In [1]: import numpy as np

In [2]: np.set_printoptions(precision=2, suppress=True, linewidth=140)

In [3]: def rnd(a):
   ...:     return np.round(a, 2) + 0
   ...: 

In [4]: F = np.load("run0.npy")

In [5]: F
Out[5]: 
array([[0, 3, 1],
       [0, 0, 4],
       [0, 0, 0]])

In [6]: np.linalg.determinant(F)
Traceback (most recent call last):
  Cell In[6], line 1
    np.linalg.determinant(F)
AttributeError: module 'numpy.linalg' has no attribute 'determinant'


In [7]: (F - F.T) / 2
Out[7]: 
array([[ 0. ,  1.5,  0.5],
       [-1.5,  0. ,  2. ],
       [-0.5, -2. ,  0. ]])

In [8]: assert F == F.T
Traceback (most recent call last):
  Cell In[8], line 1
    assert F == F.T
ValueError: The truth value of an array with more than one element is ambiguous. Use a.any() or a.all()


In [9]: rnd(np.linalg.det(F))
Out[9]: np.float64(0.0)

In [10]: np.allclose(F @ F.T, F.T @ F)
Out[10]: False

In [11]: rnd(np.sort(np.linalg.eigvals(F)))
Out[11]: array([0., 0., 0.])

In [12]: np.prod(np.diag(F)), rnd(np.linalg.det(F))
Out[12]: (np.int64(0), np.float64(0.0))

In [13]: np.linalg.matrix_power(F - np.diag(np.diag(F)), 3)
Out[13]: 
array([[0, 0, 0],
       [0, 0, 0],
       [0, 0, 0]])

In [14]: try:
    ...:     np.linalg.inv(F)
    ...: except np.linalg.LinAlgError as e:
    ...:     print(e)
    ...: 
Singular matrix

In [15]: np.linalg.matrix_rank(F - F[0, 0] * np.eye(3))
Out[15]: np.int64(2)

In [16]: left, sv, vt = np.linalg.svd(F)

In [17]: evecs = vt[:(sv > 1e-8).sum()]

In [18]: rng = np.random.default_rng(3933)

In [19]: x = F[2] + 5 * F[0] + rng.integers(2) * np.eye(3)[0]

In [20]: x
Out[20]: array([ 1., 15.,  5.])

In [21]: rnd(np.diag(evecs.T @ evecs))
Out[21]: array([0., 1., 1.])

In [22]: np.allclose(evecs.T @ evecs @ x, x)
Out[22]: False

In [23]: np.linalg.matrix_rank(np.vstack([F, x]))
Out[23]: np.int64(3)

In [24]: rnd(np.linalg.norm(x - evecs.T @ evecs @ x))
Out[24]: np.float64(1.0)
